% python3 -q
>>> import numpy as np
>>> np.set_printoptions(precision=2, suppress=True, linewidth=200)
>>> arr = np.loadtxt("data.csv", delimiter=",")
>>> arr
array([[-1.08, -0.57, -0.05,  1.43],
       [-0.4 , -0.6 , -0.7 , -1.  ],
       [ 2.3 , -0.9 ,  0.6 ,  1.5 ],
       [-1.1 , -0.6 , -0.1 ,  1.4 ],
       [-0.1 , -1.3 ,  1.1 , -1.7 ],
       [ 0.6 , -0.5 , -0.3 , -0.6 ]])
>>> x = np.array([2, 0, -1, 1])
>>> rhs = arr @ x
>>> c, lr = np.zeros(4), 1 / np.linalg.norm(arr, 2) ** 2
>>> for i in range(6):
...     c -= lr * arr.T @ (arr @ c - rhs)
...     if i % 1 == 0: print(i, round(np.linalg.norm(arr @ c - rhs), 2))
... 
0 1.77
1 1.24
2 1.0
3 0.84
4 0.72
5 0.63
>>> round(float(np.linalg.cond(arr)), 2)
2.9
>>> Y = np.c_[arr[:, :1] @ np.array([[-3]]), np.array([0, 5, -5, -1, 2, -3])]
>>> Y
array([[ 3.24,  0.  ],
       [ 1.2 ,  5.  ],
       [-6.9 , -5.  ],
       [ 3.3 , -1.  ],
       [ 0.3 ,  2.  ],
       [-1.8 , -3.  ]])
>>> np.linalg.norm(np.linalg.qr(arr)[0].T @ Y, axis=0) ** 2 / ((Y ** 2).sum(axis=0) + 1e-12)
array([1.  , 0.72])
>>> np.linalg.matrix_rank(np.c_[arr, Y])
np.int64(5)
>>> P = arr @ np.linalg.solve(arr.T @ arr, arr.T)
>>> P.round(2) + 0
array([[ 0.49,  0.03,  0.02,  0.49,  0.  , -0.09],
       [ 0.03,  0.71, -0.12,  0.07,  0.  ,  0.43],
       [ 0.02, -0.12,  0.95,  0.02,  0.  ,  0.17],
       [ 0.49,  0.07,  0.02,  0.5 ,  0.  , -0.06],
       [ 0.  ,  0.  ,  0.  ,  0.  ,  1.  ,  0.  ],
       [-0.09,  0.43,  0.17, -0.06,  0.  ,  0.36]])
>>> print(np.round((np.eye(6) - P) @ arr, 2) + 0)
[[0. 0. 0. 0.]
 [0. 0. 0. 0.]
 [0. 0. 0. 0.]
 [0. 0. 0. 0.]
 [0. 0. 0. 0.]
 [0. 0. 0. 0.]]
>>> np.diag(P)
array([0.49, 0.71, 0.95, 0.5 , 1.  , 0.36])
>>> P @ arr[:, 0]
array([-1.08, -0.4 ,  2.3 , -1.1 , -0.1 ,  0.6 ])
>>> F = np.loadtxt("dump.csv", delimiter=",")
>>> F
array([[19.92, 30.27,  9.5 ],
       [18.29, 29.24,  9.83],
       [18.72, 28.5 , 10.55],
       [19.93, 29.5 ,  9.95],
       [21.53, 30.45,  9.55],
       [20.01, 30.06, 10.7 ],
       [20.73, 30.23, 11.11],
       [19.86, 31.  ,  9.25],
       [20.26, 28.51,  8.08],
       [21.21, 27.55,  9.92],
       [19.42, 30.77, 10.29],
       [19.05, 31.73, 10.04],
       [20.5 , 31.31,  9.55],
       [20.03, 28.63, 10.17],
       [19.12, 31.25, 10.01],
       [19.92, 29.44,  9.89],
       [20.18, 29.63,  9.25],
       [21.31, 30.6 ,  9.32],
       [20.21, 30.02,  9.72],
       [19.6 , 29.1 , 10.37],
       [19.4 , 30.58,  9.21],
       [20.45, 30.58,  8.84],
       [18.35, 31.54,  8.19],
       [19.79, 30.08, 10.58],
       [21.62, 30.36, 10.12],
       [21.01, 29.54,  9.89],
       [19.22, 30.06,  8.5 ],
       [19.22, 30.15,  8.28],
       [20.8 , 28.6 ,  9.11],
       [20.25, 28.93,  9.41]])
>>> np.linalg.svd(arr, compute_uv=False)
array([3.26, 2.94, 2.02, 1.13])
>>> np.diff(arr, axis=0)
array([[ 0.68, -0.03, -0.65, -2.43],
       [ 2.7 , -0.3 ,  1.3 ,  2.5 ],
       [-3.4 ,  0.3 , -0.7 , -0.1 ],
       [ 1.  , -0.7 ,  1.2 , -3.1 ],
       [ 0.7 ,  0.8 , -1.4 ,  1.1 ]])
>>> print(arr.shape)
(6, 4)
>>> print(arr - arr[0])
[[ 0.    0.    0.    0.  ]
 [ 0.68 -0.03 -0.65 -2.43]
 [ 3.38 -0.33  0.65  0.07]
 [-0.02 -0.03 -0.05 -0.03]
 [ 0.98 -0.73  1.15 -3.13]
 [ 1.68  0.07 -0.25 -2.03]]
>>> np.linalg.rank(arr)
Traceback (most recent call last):
  File "<python-input-24>", line 1, in <module>
    np.linalg.rank(arr)
    ^^^^^^^^^^^^^^
AttributeError: module 'numpy.linalg' has no attribute 'rank'
>>> arr.sum(axis=0)
array([ 0.22, -4.47,  0.55,  1.03])
>>> np.count_nonzero(arr)
np.int64(24)
>>> K = np.load("case11.npy")
>>> print(K)
[[ 0 -4 -4  0]
 [ 4  0 -4  0]
 [ 4  4  0  7]
 [ 0  0 -7  0]]
>>> f = np.array([2, 0, 2, 1])
>>> Y = K + np.outer(f, np.eye(4)[2])
>>> Y
array([[ 0., -4., -2.,  0.],
       [ 4.,  0., -4.,  0.],
       [ 4.,  4.,  2.,  7.],
       [ 0.,  0., -6.,  0.]])
>>> M = np.load("arr.npy")
>>> M
array([[-0.55, -0.19,  0.8 ,  0.13],
       [ 0.74, -0.38,  0.46, -0.3 ],
       [-0.39, -0.4 , -0.23, -0.8 ],
       [-0.03, -0.81, -0.29,  0.5 ]])
>>> P = np.triu(np.array([[3, -8, -2, 1], [5, 7, 9, -1], [-4, -9, 9, -1], [-4, 4, 5, 9]]), 1) + np.eye(4)
>>> Y = P @ M @ np.linalg.inv(P)
>>> print(np.linalg.matrix_rank(Y))
4
>>> np.round(np.linalg.det(Y), 2)
np.float64(-1.0)
>>> x = np.array([-5, 5, 1, -5])
>>> M @ np.ones(4)
array([ 0.2 ,  0.52, -1.81, -0.63])
>>> np.sign((M @ x).round(6))
array([ 1., -1.,  1., -1.])
>>> print((M * x).sum(axis=1))
[ 1.95 -3.66  3.71 -6.71]
>>> np.linalg.norm(M @ x) <= np.linalg.norm(M, 2) * np.linalg.norm(x) + 1e-9
np.True_
>>> M @ (2 * x)
array([  3.9 ,  -7.33,   7.41, -13.42])
>>> M * x
array([[ 2.74, -0.95,  0.8 , -0.65],
       [-3.71, -1.92,  0.46,  1.5 ],
       [ 1.93, -2.  , -0.23,  4.  ],
       [ 0.16, -4.05, -0.29, -2.52]])
>>> np.einsum("ij,j->i", M, x)
array([ 1.95, -3.66,  3.71, -6.71])
>>> x = np.array([2, 3, 2, 0])
>>> rhs = arr @ x
>>> rhs
array([-3.97, -4.  ,  3.1 , -4.2 , -1.9 , -0.9 ])
>>> print(np.round(np.linalg.lstsq(arr, rhs)[0], 2) + 0)
[2. 3. 2. 0.]
>>> rng = np.random.default_rng(56531)
>>> rhs = rhs + 0.02 * rng.normal(size=6)
>>> rhs
array([-3.93, -3.99,  3.12, -4.2 , -1.91, -0.93])
>>> c, *_ = np.linalg.lstsq(arr, rhs)
>>> np.round(np.linalg.norm(rhs - arr @ c), 2)
np.float64(0.04)
>>> W0 = np.load("a.npy")
>>> W0
array([[-1.22,  0.83,  2.51, -0.44,  0.59],
       [ 0.77,  0.58, -1.52, -1.8 ,  1.59],
       [-1.55, -0.42, -1.16, -0.7 , -2.14],
       [ 1.12,  1.93,  0.45,  0.67, -1.84],
       [ 1.35, -1.04,  1.44, -1.84,  0.8 ],
       [ 1.18, -1.45,  0.56,  1.06,  2.02],
       [ 0.11, -0.37, -0.08, -2.14, -2.07],
       [ 1.64,  0.  ,  0.25,  2.44, -0.53],
       [-0.11,  1.9 ,  2.07,  0.77,  0.73],
       [-1.06, -0.91,  0.25,  0.55,  2.58],
       [-1.48, -2.4 ,  0.45, -0.65, -0.65],
       [-0.49, -1.59,  0.46,  2.45, -0.1 ],
       [ 0.19,  2.58, -1.19, -0.26, -0.91],
       [ 2.  ,  1.8 , -0.94, -0.93, -0.05]])
>>> Ac = W0 - W0.mean(axis=0)
>>> V = np.linalg.svd(Ac)[2][:4]
>>> Y = Ac - Ac @ V.T @ V
>>> np.round(np.cov(Ac @ V.T, rowvar=False), 2) + 0
array([[3.17, 0.  , 0.  , 0.  ],
       [0.  , 2.32, 0.  , 0.  ],
       [0.  , 0.  , 1.9 , 0.  ],
       [0.  , 0.  , 0.  , 1.33]])
>>> np.diag(V.T @ V)
array([0.56, 0.9 , 0.7 , 0.96, 0.88])
>>> (Ac @ V.T).std(axis=0)
array([1.71, 1.47, 1.33, 1.11])
>>> x = np.array([0, 2, -3, 9, -1])
>>> h = np.maximum(W0 @ x, 0)
>>> W0 * (h > 1e-9)[:, None]
array([[-0.  ,  0.  ,  0.  , -0.  ,  0.  ],
       [ 0.  ,  0.  , -0.  , -0.  ,  0.  ],
       [-0.  , -0.  , -0.  , -0.  , -0.  ],
       [ 1.12,  1.93,  0.45,  0.67, -1.84],
       [ 0.  , -0.  ,  0.  , -0.  ,  0.  ],
       [ 1.18, -1.45,  0.56,  1.06,  2.02],
       [ 0.  , -0.  , -0.  , -0.  , -0.  ],
       [ 1.64,  0.  ,  0.25,  2.44, -0.53],
       [-0.11,  1.9 ,  2.07,  0.77,  0.73],
       [-0.  , -0.  ,  0.  ,  0.  ,  0.  ],
       [-0.  , -0.  ,  0.  , -0.  , -0.  ],
       [-0.49, -1.59,  0.46,  2.45, -0.1 ],
       [ 0.19,  2.58, -1.19, -0.26, -0.91],
       [ 0.  ,  0.  , -0.  , -0.  , -0.  ]])
>>> h
array([ 0.  ,  0.  ,  0.  , 10.38,  0.  ,  2.94,  0.  , 21.74,  3.79,  0.  ,  0.  , 17.59,  7.3 ,  0.  ])
>>> np.tanh(W0 @ x)
array([-1.  , -1.  , -0.91,  1.  , -1.  ,  0.99, -1.  ,  1.  ,  1.  , -0.2 , -1.  ,  1.  ,  1.  , -0.96])
>>> np.flatnonzero(h > 1e-9)
array([ 3,  5,  7,  8, 11, 12])
>>> w1 = np.array([[-5, 7, -1], [1, -1, -9], [-4, -9, -7], [-8, -3, -2], [8, -3, -8]])
>>> c = np.array([-1, 3, -1])
>>> act = np.maximum(W0 @ w1 + c, 0)
>>> np.linalg.matrix_rank(act)
np.int64(3)
>>> print((act > 0).astype(int))
[[1 0 0]
 [1 1 0]
 [0 1 1]
 [0 1 0]
 [1 1 0]
 [0 0 0]
 [0 1 1]
 [0 1 0]
 [0 0 0]
 [1 0 0]
 [1 0 1]
 [0 0 1]
 [1 1 0]
 [1 1 0]]
>>> C = np.array([[-1, 3, -1], [0, 2, -2], [-2, 2, 0]])
>>> (act @ C).round(6).argmax(axis=1)
array([1, 1, 1, 1, 1, 0, 1, 1, 0, 1, 1, 1, 1, 1])
>>> w1 @ C
array([[  7,  -3,  -9],
       [ 17, -17,   1],
       [ 18, -44,  22],
       [ 12, -34,  14],
       [  8,   2,  -2]])
